>>> import numpy as np
>>> import numpy.linalg as la
>>> np.set_printoptions(precision=4, suppress=True, linewidth=160, sign=" ")
>>> m1 = np.load("layer17.npy")
>>> print(m1)
[[-0.2621 -0.0323 -0.101 ]
 [ 0.     -0.3328 -0.6288]
 [ 0.      0.8557  0.0688]
 [ 0.2621  0.1274  0.0746]
 [-0.6116 -0.2497  0.6066]
 [ 0.699  -0.2783  0.4649]]
>>> other = np.array([[-5, -3, 4], [0, -4, -2], [2, -5, -2]])
>>> print(np.vstack([m1, other.T]).shape)
(9, 3)
>>> print(np.einsum("ij,ij->i", m1, m1))
[ 0.0799  0.5061  0.7369  0.0905  0.8043  0.7822]
>>> print(la.matrix_rank(m1 @ other))
3
>>> print(la.matrix_rank(np.vstack([m1, other.T])))
3
>>> x = np.array([0, -1, 2])
>>> print(m1 @ (2 * x))
[-0.3393 -1.8497 -1.4363  0.0437  2.9257  2.4164]
>>> print(la.norm(m1 @ x) <= la.norm(m1, 2) * la.norm(x) + 1e-9)
True
>>> Uu, sig, Vt = la.svd(m1, full_matrices=False)
>>> print(np.round(Uu.T @ Uu, 4) + 0)
[[ 1.  0.  0.]
 [ 0.  1.  0.]
 [ 0.  0.  1.]]
>>> print((sig > 1e-8).sum())
3
>>> print(np.allclose(Uu * sig @ Vt, m1))
True
>>> print(np.round(np.sqrt((sig ** 2).sum()), 4), round(la.norm(m1), 4))
1.7321 1.7321
>>> print(np.cumsum(sig ** 2) / np.sum(sig ** 2))
[ 0.3333  0.6667  1.    ]
>>> x = np.array([1, 0, -1])
>>> y = m1 @ x
>>> print(y)
[-0.1611  0.6288 -0.0688  0.1875 -1.2182  0.234 ]
>>> rng = np.random.default_rng(464559)
>>> y = y + 0.02 * rng.normal(size=6)
>>> print(y)
[-0.1358  0.6527 -0.0685  0.2119 -1.2335  0.2774]
>>> beta, *_ = la.lstsq(m1, y)
>>> print([round(float(la.norm(la.solve(m1.T @ m1 + lam * np.eye(3), m1.T @ y))), 2) for lam in (0, 1, 10, 100)])
[1.45, 0.72, 0.13, 0.01]
>>> print(beta)
[ 1.0394 -0.0137 -1.0048]
>>> print(beta.round())
[ 1. -0. -1.]
>>> M = np.load("run3.npy")
>>> print(M)
[[ 1  0  0]
 [ 0  1  0]
 [ 0  0  3]]
>>> # triangular, det is the product of the diagonal
>>> def softmax(z):
...     e = np.exp(z - z.max(axis=-1, keepdims=True))
...     return e / e.sum(axis=-1, keepdims=True)
... 
>>> print(softmax(M[2] + 4))
[ 0.0453  0.0453  0.9094]
>>> S = M @ M.T / np.sqrt(3)
>>> print(softmax(S)[2] @ M)
[ 0.0055  0.0055  2.9671]
>>> print(la.matrix_rank(M - M[0, 0] * np.eye(3)))
1
>>> x = np.ones(3)
>>> for _ in range(4):
...     x = M @ x
...     x /= la.norm(x)
...     print(round(x @ M @ x, 4))
... 
2.6364
2.9518
2.9945
2.9994
>>> print(np.round(la.eigvalsh(M)[-1], 4))
3.0
>>> print(x)
[ 0.0123  0.0123  0.9998]
>>> evals, V = la.eigh(M)
>>> x = np.array([2, 0, 1])
>>> print(V * np.maximum(evals, 0) @ V.T)
[[ 1.  0.  0.]
 [ 0.  1.  0.]
 [ 0.  0.  3.]]
>>> print((np.sign(V[:, -1].round(6)) == np.sign(V[0, -1].round(6))).astype(int))
[ 1  1  0]
>>> print(la.eigvalsh(M[1:, 1:]))
[ 1.  3.]
>>> print(x @ M @ x / (x @ x), evals[0], evals[-1])
1.4 1.0 3.0
>>> print(V * np.sqrt(evals) @ V.T)
[[ 1.      0.      0.    ]
 [ 0.      1.      0.    ]
 [ 0.      0.      1.7321]]
>>> print(np.abs(M).sum(axis=1).max(), np.abs(evals).max())
3 3.0
>>> print(la.svd(M, compute_uv=False))
[ 3.  1.  1.]
>>> print(la.pinv(M))
[[ 1.      0.      0.    ]
 [ 0.      1.      0.    ]
 [ 0.      0.      0.3333]]
>>> J = np.load("dump.npy")
>>> print(J)
[[ 4  5]
 [ 0 -1]]
>>> idx = rng.permutation(2)
>>> print(idx)
[ 1  0]
>>> other = J[idx][:, idx]
>>> print(other)
[[-1  0]
 [ 5  4]]
>>> print(np.allclose(other, J))
False
>>> print(round(float(la.det(other)), 4), round(float(la.det(J[idx])), 4))
-4.0 4.0
>>> A = np.array([[1, 0, 0, 0, 0, 0],
...     [4, 4, 0, 0, 0, 0],
...     [1, 5, 0, 0, 0, 0],
...     [0, 0, 1, 0, 0, 0],
...     [0, 0, 4, 4, 0, 0],
...     [0, 0, 1, 5, 0, 0],
...     [0, 0, 0, 0, 1, 0],
...     [0, 0, 0, 0, 4, 4],
...     [0, 0, 0, 0, 1, 5]])
>>> other = A[0, 0] * A[1:] - np.outer(A[1:, 0], A[0])
>>> print(other)
[[ 0  4  0  0  0  0]
 [ 0  5  0  0  0  0]
 [ 0  0  1  0  0  0]
 [ 0  0  4  4  0  0]
 [ 0  0  1  5  0  0]
 [ 0  0  0  0  1  0]
 [ 0  0  0  0  4  4]
 [ 0  0  0  0  1  5]]
>>> print(A[:, 0] / A[0, 0])
[ 1.  4.  1.  0.  0.  0.  0.  0.  0.]
>>> print(la.matrix_rank(other), la.matrix_rank(A))
5 6
>>> x = np.array([2, 2, 1, 1, 0, 3])
>>> y = A @ x
>>> print(y)
[  2  16  12   1   8   6   0  12  15]
>>> print(la.solve(A.T @ A, A.T @ y))
[ 2.  2.  1.  1.  0.  3.]
>>> y = y + 0.1 * rng.normal(size=9)
>>> print(y)
[  1.9849  16.0266  11.8156   0.9186   8.0488   6.0071   0.0937  12.3265  14.7409]
>>> beta, *_ = la.lstsq(A, y)
>>> print(beta)
[ 2.0448  1.9571  1.0004  1.0054  0.1567  2.92  ]
>>> print([round(float(la.norm(la.solve(A.T @ A + lam * np.eye(6), A.T @ y))), 2) for lam in (0, 1, 10, 100)])
[4.31, 4.16, 3.42, 1.4]
>>> data = np.load("data.npy")
>>> print(data)
[[ 0  0  1  0  0]
 [ 0  0  0  0  0]
 [ 1  0  0  1  0]
 [ 0  0  1  0  0]
 [ 0  0  0  0  0]]
>>> r0 = np.array([-8, -7, -4])
>>> print(np.convolve(data[1], r0))
[ 0  0  0  0  0  0  0]
>>> print(np.array([np.convolve(row, r0, "same") for row in data]))
[[ 0 -8 -7 -4  0]
 [ 0  0  0  0  0]
 [-7 -4 -8 -7 -4]
 [ 0 -8 -7 -4  0]
 [ 0  0  0  0  0]]
>>> Uu, sig, Vt = la.svd(data)
>>> V = Vt[:(sig > 1e-8).sum()]
>>> x = data[3] + 3 * data[2] + rng.integers(2) * np.eye(5)[4]
>>> print(x)
[ 3.  0.  1.  3.  0.]
>>> print(V.T @ V)
[[ 0.5  0.   0.   0.5  0. ]
 [ 0.   0.   0.   0.   0. ]
 [ 0.   0.   1.   0.   0. ]
 [ 0.5  0.   0.   0.5  0. ]
 [ 0.   0.   0.   0.   0. ]]
>>> print(round(la.norm(x - V.T @ V @ x), 4))
0.0
>>> print(np.diag(V.T @ V))
[ 0.5  0.   1.   0.5  0. ]
>>> print(round(float(la.eigvals(data).sum().real), 4))
-0.0
>>> print(round(float(la.det(data[::-1])), 4))
0.0
>>> print(np.round(np.poly(data), 4) + 0)
[ 1.  0. -2.  0.  0.  0.]
>>> print(np.einsum("ij,ji->", data, data))
4
>>> print(np.round(la.det(data.T), 4))
0.0
>>> print(np.einsum("ii->", data))
0
>>> print(np.round(la.eigvals(data), 4) + 0)
[-1.4142  0.      1.4142  0.      0.    ]
>>> r = la.matrix_rank(data)
>>> print(r)
2
>>> ns = la.svd(data)[2][r:].T
>>> print([int(la.matrix_rank(data[:i])) for i in range(1, len(data) + 1)])
[1, 1, 2, 2, 2]
>>> print(np.allclose(data @ ns, 0))
True
>>> print(ns @ ns.T)
[[ 0.5  0.   0.  -0.5  0. ]
 [ 0.   1.   0.   0.   0. ]
 [ 0.   0.   0.   0.   0. ]
 [-0.5  0.   0.   0.5  0. ]
 [ 0.   0.   0.   0.   1. ]]
>>> print(ns.shape)
(5, 3)
>>> print([int(la.matrix_rank(data[:, :j + 1])) for j in range(5)])
[1, 1, 2, 2, 2]
>>> feats = np.eye(7, dtype=int)[rng.permutation(7)]
>>> print(feats)
[[ 1  0  0  0  0  0  0]
 [ 0  1  0  0  0  0  0]
 [ 0  0  0  0  0  0  1]
 [ 0  0  0  1  0  0  0]
 [ 0  0  0  0  1  0  0]
 [ 0  0  0  0  0  1  0]
 [ 0  0  1  0  0  0  0]]
>>> evals, V = la.eigh(feats)
>>> print(la.eigvalsh(feats @ feats))
[ 1.  1.  1.  1.  1.  1.  1.]
>>> print(np.round(V @ np.diag(evals) @ V.T, 4) + 0)
[[ 1.  0.  0.  0.  0.  0.  0.]
 [ 0.  1.  0.  0.  0.  0.  0.]
 [ 0.  0.  0.  0.  0.  0.  1.]
 [ 0.  0.  0.  1.  0.  0.  0.]
 [ 0.  0.  0.  0.  1.  0.  0.]
 [ 0.  0.  0.  0.  0.  1.  0.]
 [ 0.  0.  1.  0.  0.  0.  0.]]
>>> other = la.inv(M)
>>> print(la.det(M) * other)
[[ 3.  0.  0.]
 [ 0.  3.  0.]
 [ 0.  0.  1.]]
>>> print(round(la.det(M) * la.det(other), 4))
1.0
>>> evals, V = la.eigh(feats)
>>> x = np.array([1, -1, 2, 3, -2, 1, 1])
>>> print(la.eigvalsh(feats[1:, 1:]))
[-1.  1.  1.  1.  1.  1.]
>>> print(np.round(V * np.abs(evals) @ V.T, 4) + 0)
[[ 1.  0.  0.  0.  0.  0.  0.]
 [ 0.  1.  0.  0.  0.  0.  0.]
 [ 0.  0.  1.  0.  0.  0.  0.]
 [ 0.  0.  0.  1.  0.  0.  0.]
 [ 0.  0.  0.  0.  1.  0.  0.]
 [ 0.  0.  0.  0.  0.  1.  0.]
 [ 0.  0.  0.  0.  0.  0.  1.]]
>>> print(np.abs(feats).sum(axis=1).max(), np.abs(evals).max())
1 1.0
>>> print((feats != 0).astype(int))
[[ 1  0  0  0  0  0  0]
 [ 0  1  0  0  0  0  0]
 [ 0  0  0  0  0  0  1]
 [ 0  0  0  1  0  0  0]
 [ 0  0  0  0  1  0  0]
 [ 0  0  0  0  0  1  0]
 [ 0  0  1  0  0  0  0]]
>>> print((la.matrix_power((feats != 0) + (feats.T != 0) + np.eye(7), 7) > 0).astype(int))
[[ 1  0  0  0  0  0  0]
 [ 0  1  0  0  0  0  0]
 [ 0  0  1  0  0  0  1]
 [ 0  0  0  1  0  0  0]
 [ 0  0  0  0  1  0  0]
 [ 0  0  0  0  0  1  0]
 [ 0  0  1  0  0  0  1]]
>>> print(np.sort(la.eigvals(feats).real))
[-1.  1.  1.  1.  1.  1.  1.]
>>> print(np.flatnonzero(la.matrix_power((feats != 0) + (feats.T != 0) + np.eye(7), 7)[2]))
[ 2  6]
>>> print(feats @ feats)
[[ 1  0  0  0  0  0  0]
 [ 0  1  0  0  0  0  0]
 [ 0  0  1  0  0  0  0]
 [ 0  0  0  1  0  0  0]
 [ 0  0  0  0  1  0  0]
 [ 0  0  0  0  0  1  0]
 [ 0  0  0  0  0  0  1]]
>>> print(round(la.det(feats), 4))
-1.0
>>> mat = np.array([[-3, -3], [2, -1]])
>>> print(mat)
[[-3 -3]
 [ 2 -1]]
>>> r0 = np.array([-1, 0])
>>> print(np.polyval(r0, mat[0]))
[ 3  3]
>>> print(np.correlate(mat[0], mat[1], "full"))
[ 3 -3 -6]
>>> print(np.array([np.convolve(row, r0, "same") for row in mat]))
[[ 3  3]
 [-2  1]]
>>> x = np.array([0, 2])
>>> a = np.maximum(mat @ x, 0)
>>> print(np.flatnonzero(a > 1e-9))
[]
>>> print(a)
[ 0  0]
>>> print(np.maximum(mat @ x, 0) - np.maximum(-mat @ x, 0))
[-6 -2]
